>>> import numpy as np
>>> import numpy.linalg as la
>>> np.set_printoptions(precision=2, suppress=True, linewidth=120, floatmode="fixed")
>>> arr = np.load("x.npy")
>>> arr
array([[ 1, -2,  4,  3,  3,  2,  3, -1,  2,  5],
       [-2,  1, -2,  4,  3,  3,  2,  3, -1,  2],
       [ 4, -2,  1, -2,  4,  3,  3,  2,  3, -1],
       [ 3,  4, -2,  1, -2,  4,  3,  3,  2,  3],
       [ 3,  3,  4, -2,  1, -2,  4,  3,  3,  2],
       [ 2,  3,  3,  4, -2,  1, -2,  4,  3,  3],
       [ 3,  2,  3,  3,  4, -2,  1, -2,  4,  3],
       [-1,  3,  2,  3,  3,  4, -2,  1, -2,  4],
       [ 2, -1,  3,  2,  3,  3,  4, -2,  1, -2],
       [ 5,  2, -1,  3,  2,  3,  3,  4, -2,  1]])
>>> f = np.array([0, 1, 3, 0, 2, 0, 2, 0, 0, 0])
>>> Y = arr + np.outer(f, np.eye(10)[5])
>>> Y
array([[ 1.00, -2.00,  4.00,  3.00,  3.00,  2.00,  3.00, -1.00,  2.00,  5.00],
       [-2.00,  1.00, -2.00,  4.00,  3.00,  4.00,  2.00,  3.00, -1.00,  2.00],
       [ 4.00, -2.00,  1.00, -2.00,  4.00,  6.00,  3.00,  2.00,  3.00, -1.00],
       [ 3.00,  4.00, -2.00,  1.00, -2.00,  4.00,  3.00,  3.00,  2.00,  3.00],
       [ 3.00,  3.00,  4.00, -2.00,  1.00,  0.00,  4.00,  3.00,  3.00,  2.00],
       [ 2.00,  3.00,  3.00,  4.00, -2.00,  1.00, -2.00,  4.00,  3.00,  3.00],
       [ 3.00,  2.00,  3.00,  3.00,  4.00,  0.00,  1.00, -2.00,  4.00,  3.00],
       [-1.00,  3.00,  2.00,  3.00,  3.00,  4.00, -2.00,  1.00, -2.00,  4.00],
       [ 2.00, -1.00,  3.00,  2.00,  3.00,  3.00,  4.00, -2.00,  1.00, -2.00],
       [ 5.00,  2.00, -1.00,  3.00,  2.00,  3.00,  3.00,  4.00, -2.00,  1.00]])
>>> la.matrix_rank(Y - arr)
np.int64(1)
>>> W0 = np.load("w.npy")
>>> W0
array([[ 0.37, -0.12,  0.17, -0.35,  0.24, -0.13],
       [-0.12,  0.14,  0.09,  0.07, -0.07,  0.29],
       [ 0.17,  0.09,  0.87,  0.19,  0.20,  0.07],
       [-0.35,  0.07,  0.19,  0.65, -0.17, -0.19],
       [ 0.24, -0.07,  0.20, -0.17,  0.16, -0.08],
       [-0.13,  0.29,  0.07, -0.19, -0.08,  0.82]])
>>> evals, evecs = la.eigh(W0)
>>> (evals > 1e-8).sum(), (evals < -1e-8).sum()
(np.int64(3), np.int64(0))
>>> np.round(la.eigvalsh(W0 @ W0), 2) + 0
array([0.00, 0.00, 0.00, 1.00, 1.00, 1.00])
>>> la.eigvalsh(W0 + 3 * np.eye(6))
array([3.00, 3.00, 3.00, 4.00, 4.00, 4.00])
>>> np.round(evecs.T @ evecs, 2) + 0
array([[1.00, 0.00, 0.00, 0.00, 0.00, 0.00],
       [0.00, 1.00, 0.00, 0.00, 0.00, 0.00],
       [0.00, 0.00, 1.00, 0.00, 0.00, 0.00],
       [0.00, 0.00, 0.00, 1.00, 0.00, 0.00],
       [0.00, 0.00, 0.00, 0.00, 1.00, 0.00],
       [0.00, 0.00, 0.00, 0.00, 0.00, 1.00]])
>>> np.trace(W0)
np.float64(3.0)
>>> np.allclose(W0, W0.T)
True
>>> np.round(np.sort(np.abs(la.eigvals(W0))), 2) + 0
array([0.00, 0.00, 0.00, 1.00, 1.00, 1.00])
>>> (W0 + W0.T) / 2
array([[ 0.37, -0.12,  0.17, -0.35,  0.24, -0.13],
       [-0.12,  0.14,  0.09,  0.07, -0.07,  0.29],
       [ 0.17,  0.09,  0.87,  0.19,  0.20,  0.07],
       [-0.35,  0.07,  0.19,  0.65, -0.17, -0.19],
       [ 0.24, -0.07,  0.20, -0.17,  0.16, -0.08],
       [-0.13,  0.29,  0.07, -0.19, -0.08,  0.82]])
>>> W0 @ W0
array([[ 0.37, -0.12,  0.17, -0.35,  0.24, -0.13],
       [-0.12,  0.14,  0.09,  0.07, -0.07,  0.29],
       [ 0.17,  0.09,  0.87,  0.19,  0.20,  0.07],
       [-0.35,  0.07,  0.19,  0.65, -0.17, -0.19],
       [ 0.24, -0.07,  0.20, -0.17,  0.16, -0.08],
       [-0.13,  0.29,  0.07, -0.19, -0.08,  0.82]])
>>> la.matrix_power(W0, 3)
array([[ 0.37, -0.12,  0.17, -0.35,  0.24, -0.13],
       [-0.12,  0.14,  0.09,  0.07, -0.07,  0.29],
       [ 0.17,  0.09,  0.87,  0.19,  0.20,  0.07],
       [-0.35,  0.07,  0.19,  0.65, -0.17, -0.19],
       [ 0.24, -0.07,  0.20, -0.17,  0.16, -0.08],
       [-0.13,  0.29,  0.07, -0.19, -0.08,  0.82]])
>>> K = np.array([[-1, -1, -1, -1, -1],
...     [-1, -2, -2, -2, -2],
...     [-1, -2, -3, -3, -3],
...     [-1, -2, -3, -4, -4],
...     [-1, -2, -3, -4, -5]])
>>> np.unique(W0.round(6), axis=0).shape
(6, 6)
>>> np.round(np.trace(la.pinv(W0) @ W0), 2)
np.float64(3.0)
>>> W0 @ la.pinv(W0) @ W0
array([[ 0.37, -0.12,  0.17, -0.35,  0.24, -0.13],
       [-0.12,  0.14,  0.09,  0.07, -0.07,  0.29],
       [ 0.17,  0.09,  0.87,  0.19,  0.20,  0.07],
       [-0.35,  0.07,  0.19,  0.65, -0.17, -0.19],
       [ 0.24, -0.07,  0.20, -0.17,  0.16, -0.08],
       [-0.13,  0.29,  0.07, -0.19, -0.08,  0.82]])
>>> la.lstsq(W0[:-1].T, W0[-1])[2]
np.int32(3)
>>> np.abs(np.diag(la.qr(W0)[1])) > 1e-9
array([ True,  True,  True, False, False, False])
>>> W = np.array([[0, 3, 3], [0, 3, 2], [3, 0, 2], [-1, 0, -2], [-1, 2, 2]])
>>> c = np.array([6, 1, 7])
>>> hid = np.maximum(K @ W + c, 0)
>>> la.matrix_rank(hid)
np.int64(1)
>>> (hid > 0).mean(axis=0)
array([1.00, 0.00, 0.00])
>>> basis = np.array([[2, 0], [1, 0], [1, 0]])
>>> hid @ basis
array([[10,  0],
       [ 8,  0],
       [ 6,  0],
       [10,  0],
       [12,  0]])
>>> (hid @ basis).round(6).argmax(axis=1)
array([0, 0, 0, 0, 0])
>>> A = np.load("a.npy")
>>> A
array([[ 2.00,  1.00, -5.00,  2.00],
       [ 2.00,  3.00,  2.00,  0.00],
       [-2.00, -2.00,  5.00, -2.00],
       [-1.00, -1.00,  3.00,  1.00]])
>>> rng = np.random.default_rng(453)
>>> Y = A + rng.integers(-2, 3, (4, 3)) @ rng.integers(-2, 3, (3, 4))
>>> Y
array([[ 4.00,  5.00, -3.00, -3.00],
       [ 2.00,  7.00,  6.00, -4.00],
       [ 2.00, -5.00, -3.00,  1.00],
       [-7.00,  0.00, 11.00,  1.00]])
>>> np.round(la.svd(Y - A, compute_uv=False), 2) + 0
array([15.08,  8.27,  0.40,  0.00])
>>> la.matrix_rank(Y - A, tol=1e-8)
np.int64(3)
>>> np.abs(Y - A).sum(axis=1)
array([13.00, 12.00, 18.00, 15.00])
>>> Y - A
array([[ 2.00,  4.00,  2.00, -5.00],
       [ 0.00,  4.00,  4.00, -4.00],
       [ 4.00, -3.00, -8.00,  3.00],
       [-6.00,  1.00,  8.00,  0.00]])
>>> x = np.array([-3, 1, -2, 1])
>>> np.sign((A @ x).round(6))
array([ 1.00, -1.00, -1.00, -1.00])
>>> A @ (2 * x)
array([ 14.00, -14.00, -16.00,  -6.00])
>>> la.norm(A @ x) <= la.norm(A, 2) * la.norm(x) + 1e-9
np.True_
>>> (A * x).sum(axis=1)
array([ 7.00, -7.00, -8.00, -3.00])
>>> A @ np.ones(4)
array([ 0.00,  7.00, -1.00,  2.00])
>>> A @ x
array([ 7.00, -7.00, -8.00, -3.00])
>>> A * x
array([[ -6.00,   1.00,  10.00,   2.00],
       [ -6.00,   3.00,  -4.00,   0.00],
       [  6.00,  -2.00, -10.00,  -2.00],
       [  3.00,  -1.00,  -6.00,   1.00]])
>>> A @ np.eye(4)[1]
array([ 1.00,  3.00, -2.00, -1.00])
>>> x = np.array([0, -1, -1, 2])
>>> a = np.maximum(A @ x, 0)
>>> A * (a > 1e-9)[:, None]
array([[ 2.00,  1.00, -5.00,  2.00],
       [ 0.00,  0.00,  0.00,  0.00],
       [-0.00, -0.00,  0.00, -0.00],
       [-0.00, -0.00,  0.00,  0.00]])
>>> A.T @ a
array([ 16.00,   8.00, -40.00,  16.00])
>>> np.maximum(A @ (3 * x), 0)
array([24.00,  0.00,  0.00,  0.00])
>>> np.flatnonzero(a > 1e-9)
array([0])
>>> x = np.array([4, 1, 0, 1])
>>> rhs = A @ x
>>> c, lr = np.zeros(4), 1 / la.norm(A, 2) ** 2
>>> for i in range(60):
...     c -= lr * A.T @ (A @ c - rhs)
...     if i % 10 == 0: print(i, round(la.norm(A @ c - rhs), 2))
... 
0 9.22
10 1.53
20 1.12
30 1.02
40 0.97
50 0.94
>>> np.round(la.cond(A), 2)
np.float64(21.34)
>>> x = np.array([-5, 1, -4, 1])
>>> rhs = A @ x
>>> rhs
array([ 13.00, -15.00, -14.00,  -7.00])
>>> np.round(la.solve(A.T, A[1]), 2) + 0
array([0.00, 1.00, 0.00, 0.00])
>>> feats = np.load("layer0.npy")
>>> feats
array([[ 0,  0,  0,  0,  1, -1,  0,  0,  0, -1],
       [ 0,  0,  0,  0,  0,  2,  0,  2,  1,  0],
       [-1,  0,  0,  0,  0,  0,  0,  1,  0,  0],
       [ 0,  0,  0,  0,  0, -2,  0,  0,  0,  0],
       [ 0,  0,  0,  0,  0,  0,  0,  2, -1,  0],
       [ 0,  1,  0,  0,  1,  0,  0,  0,  1,  0],
       [ 0,  0,  0,  0, -1,  0,  0,  0,  1,  0],
       [ 0,  0,  1,  0,  0,  0,  0,  0,  0,  0],
       [ 0,  0, -2,  0,  0,  2, -1,  0,  0,  0],
       [ 0,  1,  0,  0,  0,  0,  0,  0,  0,  0]])
>>> r = la.matrix_rank(feats)
>>> r
np.int64(9)
>>> null = la.svd(feats)[2][r:].T
>>> la.matrix_rank(feats.T @ feats), la.matrix_rank(feats @ feats.T)
(np.int64(9), np.int64(9))
>>> np.round(feats @ null, 2) + 0
array([[0.00],
       [0.00],
       [0.00],
       [0.00],
       [0.00],
       [0.00],
       [0.00],
       [0.00],
       [0.00],
       [0.00]])
>>> [int(la.matrix_rank(feats[:i])) for i in range(1, len(feats) + 1)]
[1, 2, 3, 4, 5, 6, 7, 8, 9, 9]
>>> blk = np.stack([feats, -3 * feats, feats[::-1]])
>>> la.matrix_rank(blk)
array([9, 9, 9])
>>> np.einsum("bij,cij->bc", blk, blk)
array([[  39, -117,    6],
       [-117,  351,  -18],
       [   6,  -18,   39]])
>>> (blk @ feats.T).shape
(3, 10, 10)
>>> la.matrix_rank(blk.reshape(3, -1))
np.int64(2)
>>> la.det(blk)
array([0.00, 0.00, 0.00])
>>> blk.shape
(3, 10, 10)
